$ python3 -q
>>> import numpy as np
>>> np.set_printoptions(precision=3, suppress=True, linewidth=160)
>>> rng = np.random.default_rng(12)
>>> idx = rng.integers(0, 2, 3)
>>> data = np.triu((idx[:, None] == idx) & (rng.random((3, 3)) < 0.8), 1).astype(int)
>>> data += data.T
>>> print(data)
[[0 0 1]
 [0 0 0]
 [1 0 0]]
>>> idx = rng.permutation(3)
>>> print(idx)
[1 0 2]
>>> B = data[idx][:, idx]
>>> print(B)
[[0 0 0]
 [0 0 1]
 [0 1 0]]
>>> print(np.allclose(B, data))
False
>>> print(np.diag(B))
[0 0 0]
>>> print(np.flatnonzero(np.linalg.matrix_power((data != 0) + (data.T != 0) + np.eye(3), 3)[0]))
[0 2]
>>> print((data != 0).astype(int))
[[0 0 1]
 [0 0 0]
 [1 0 0]]
>>> print(data @ data)
[[1 0 0]
 [0 0 0]
 [0 0 1]]
>>> print(np.sort(np.linalg.eigvals(data).real))
[-1.  0.  1.]
>>> ev, V = np.linalg.eigh(data)
>>> x = np.array([0, 0, -1])
>>> print(np.abs(data).sum(axis=1).max(), np.abs(ev).max())
1 1.0
>>> print(np.linalg.eigvalsh(data[1:, 1:]))
[0. 0.]
>>> E = np.array([[-2, -1, 2], [2, 0, 0], [1, -2, 4], [1, -1, 2]])
>>> print(E @ np.linalg.pinv(E) @ E)
[[-2. -1.  2.]
 [ 2.  0.  0.]
 [ 1. -2.  4.]
 [ 1. -1.  2.]]
>>> print(np.allclose(E[:-1].T @ np.linalg.lstsq(E[:-1].T, E[-1])[0], E[-1]))
True
>>> print(np.round(np.trace(np.linalg.pinv(E) @ E), 3))
2.0
>>> print(np.abs(np.diag(np.linalg.qr(E)[1])) > 1e-9)
[ True  True False]
>>> print(np.linalg.lstsq(E[:-1].T, E[-1])[2])
2
>>> r = np.linalg.matrix_rank(E)
>>> print(r)
2
>>> N = np.linalg.svd(E)[2][r:].T
>>> print(N.shape)
(3, 1)
>>> print([int(np.linalg.matrix_rank(E[:, :j + 1])) for j in range(3)])
[1, 2, 2]
>>> print(np.round(E @ N, 3) + 0)
[[0.]
 [0.]
 [0.]
 [0.]]
>>> print([round(float(x), 3) for x in np.linalg.svd(E, compute_uv=False)[:3]])
[5.5, 3.123, 0.0]
>>> print(np.linalg.cond(E) > 100)
True
>>> print(np.round(np.linalg.norm(E, 2) / np.linalg.norm(E), 3))
0.87
>>> B = E + rng.integers(-2, 3, (4, 2)) @ rng.integers(-2, 3, (2, 3))
>>> print(B)
[[-2 -1  2]
 [ 3 -2 -1]
 [ 0 -6  5]
 [ 0 -3  3]]
>>> print(B - E)
[[ 0  0  0]
 [ 1 -2 -1]
 [-1 -4  1]
 [-1 -2  1]]
>>> print(np.round(np.linalg.svd(B - E, compute_uv=False), 3) + 0)
[5.063 2.09  0.   ]
>>> print(np.linalg.matrix_rank(B - E, tol=1e-8))
2
>>> O, Rm = np.linalg.qr(B)
>>> print(np.round(np.trace(O @ O.T), 3))
3.0
>>> print(O)
[[-0.555 -0.231  0.62 ]
 [ 0.832 -0.154  0.414]
 [ 0.    -0.859  0.089]
 [ 0.    -0.43  -0.66 ]]
>>> print(O.shape, Rm.shape)
(4, 3) (3, 3)
>>> print(np.round(O.T @ O, 3) + 0)
[[1. 0. 0.]
 [0. 1. 0.]
 [0. 0. 1.]]
>>> print(Rm)
[[ 3.606 -1.109 -1.941]
 [ 0.     6.983 -5.893]
 [ 0.     0.    -0.709]]
>>> print(np.abs(np.diag(Rm)))
[3.606 6.983 0.709]
>>> print(round(abs(Rm[0, 0]), 3), round(np.linalg.norm(B[:, 0]), 3))
3.606 3.606
>>> X = np.array([[0.0, 0.0, 3.0, -5.0],
...     [0.0, 0.0, 3.0, 1.0],
...     [3.0, 3.0, 0.0, 0.0],
...     [-5.0, 1.0, 0.0, 0.0]])
>>> ev, V = np.linalg.eigh(X)
>>> print((ev > 1e-8).sum(), (ev < -1e-8).sum())
2 2
>>> print(np.round(V @ np.diag(ev) @ V.T, 3) + 0)
[[ 0.  0.  3. -5.]
 [ 0.  0.  3.  1.]
 [ 3.  3.  0.  0.]
 [-5.  1.  0.  0.]]
>>> print(np.linalg.eigvalsh(X @ X))
[ 9.351  9.351 34.649 34.649]
>>> print(ev)
[-5.886 -3.058  3.058  5.886]
>>> arr = np.load("layer18.npy")
>>> print(arr)
[[-0.7  2.7 -1.6 -1.6]
 [ 1.8  2.1 -1.4  0.5]
 [-0.7  1.5  0.5  0.3]
 [-1.1  2.4  0.  -1.6]]
>>> B = arr / np.sqrt((arr ** 2).mean(axis=1, keepdims=True))
>>> print(np.linalg.matrix_rank(B) == np.linalg.matrix_rank(arr))
True
>>> idx = rng.permutation(4)
>>> print(idx)
[3 0 1 2]
>>> B = arr[idx][:, idx]
>>> print(np.diag(B))
[-1.6 -0.7  2.1  0.5]
>>> print(np.sort(np.abs(np.linalg.eigvals(B))))
[0.548 2.367 2.367 3.572]
>>> print(round(np.trace(B), 3))
0.3
>>> print(round(np.linalg.det(B), 3), round(np.linalg.det(arr[idx]), 3))
10.963 -10.963
>>> B = arr + rng.integers(-2, 3, (4, 3)) @ rng.integers(-2, 3, (3, 4))
>>> print(B)
[[ 2.3  4.7 -0.6  0.4]
 [ 3.8  6.1 -1.4  6.5]
 [-0.7  2.5 -3.5  1.3]
 [ 8.9  2.4 10.  -5.6]]
>>> print(np.round(np.linalg.svd(B - arr, compute_uv=False), 3) + 0)
[15.165  8.407  2.709  0.   ]
>>> print(np.abs(B - arr).sum(axis=1))
[ 8. 12.  6. 24.]
>>> F = np.loadtxt("run1.csv", delimiter=",")
>>> print(F)
[[ 0.  1.  0.]
 [-1.  0.  2.]
 [ 0. -2.  0.]]
>>> P = np.triu(np.array([[2, -3, -3], [-1, 2, 3], [3, -1, 2]]), 1) + np.eye(3)
>>> B = P @ F @ np.linalg.inv(P)
>>> print(np.round(np.poly(B), 3) + 0)
[1. 0. 5. 0.]
>>> print(P @ F - F @ P)
[[ 3.  6. -9.]
 [ 0. -9. -3.]
 [ 0.  0.  6.]]
>>> print(np.trace(B), np.trace(F))
0.0 0.0
>>> print(B)
[[  3.  16. -45.]
 [ -1.  -9.  26.]
 [  0.  -2.   6.]]
>>> print(np.linalg.matrix_rank(B))
2
>>> O, V = np.linalg.qr(arr[:, :2])[0], np.linalg.qr(arr[:, 2:])[0]
>>> sig = np.linalg.svd(O.T @ V, compute_uv=False)
>>> print((sig > 0.9).sum())
1
>>> print(np.degrees(np.arccos(sig.clip(0, 1))))
[21.805 38.142]
>>> gram = F.T @ F
>>> print(np.trace(gram), (F ** 2).sum())
10.0 10.0
>>> print(gram)
[[ 1.  0. -2.]
 [ 0.  5.  0.]
 [-2.  0.  4.]]
>>> print(round(float(np.linalg.norm(gram, "nuc")), 3))
10.0
>>> print(np.round(np.linalg.norm(gram[1] - gram[0]), 3))
5.477
>>> print(np.round(np.linalg.norm(gram[1], 1), 3), np.round(np.linalg.norm(gram[1], np.inf), 3))
5.0 5.0
>>> print(np.linalg.norm(gram, axis=0))
[2.236 5.    4.472]
>>> print(round(float(np.linalg.norm(gram) ** 2 / np.linalg.norm(gram, 2) ** 2), 3))
2.0
>>> print(gram[1] @ gram[0])
0.0
>>> print(round(float(np.linalg.norm(gram, 2)), 3))
5.0
>>> print(round(np.linalg.norm(gram, 1), 3), round(np.linalg.norm(gram, np.inf), 3))
6.0 6.0
>>> print(np.round(np.linalg.norm(F, 2) / np.linalg.norm(F), 3))
0.707
>>> print(np.linalg.matrix_rank(F, rtol=0.1))
2
>>> A = np.load("w.npy")
>>> print(A)
[[  8.982   2.597  -4.797]
 [ -6.924  -0.336   1.515]
 [  6.662   1.598   3.55 ]
 [  7.829   2.235  -2.402]
 [-15.772  -1.525  -0.715]
 [-13.498  -0.133 -14.266]
 [ 22.653   3.633   9.077]
 [  2.028   2.478 -17.155]
 [  5.412   1.404   3.571]
 [  3.159   1.096   3.072]
 [  4.735   1.357   2.831]
 [  1.987   0.854   3.869]
 [ -4.789   0.26   -1.954]
 [ 10.358   1.804   8.271]
 [-10.668   0.099 -11.616]
 [ -2.863   0.528  -1.594]
 [  5.213   1.82   -2.239]
 [  3.42    0.754   8.041]]
>>> gram = A.T @ A
>>> print(np.linalg.svd(A, compute_uv=False) ** 2)
[1944.955  581.135   11.424]
>>> print(round(float(np.trace(gram)), 3), round((A ** 2).sum(), 3))
2537.513 2537.513
>>> print((A @ A.T).shape)
(18, 18)
>>> print(np.diag(gram))
[1539.252   49.323  948.938]
>>> print(A.mean(axis=0))
[ 1.551  1.14  -0.719]
>>> print(np.unravel_index(np.abs(A).argmax(), A.shape))
(np.int64(6), np.int64(0))
>>> print(A.sum(axis=0))
[ 27.924  20.523 -12.941]
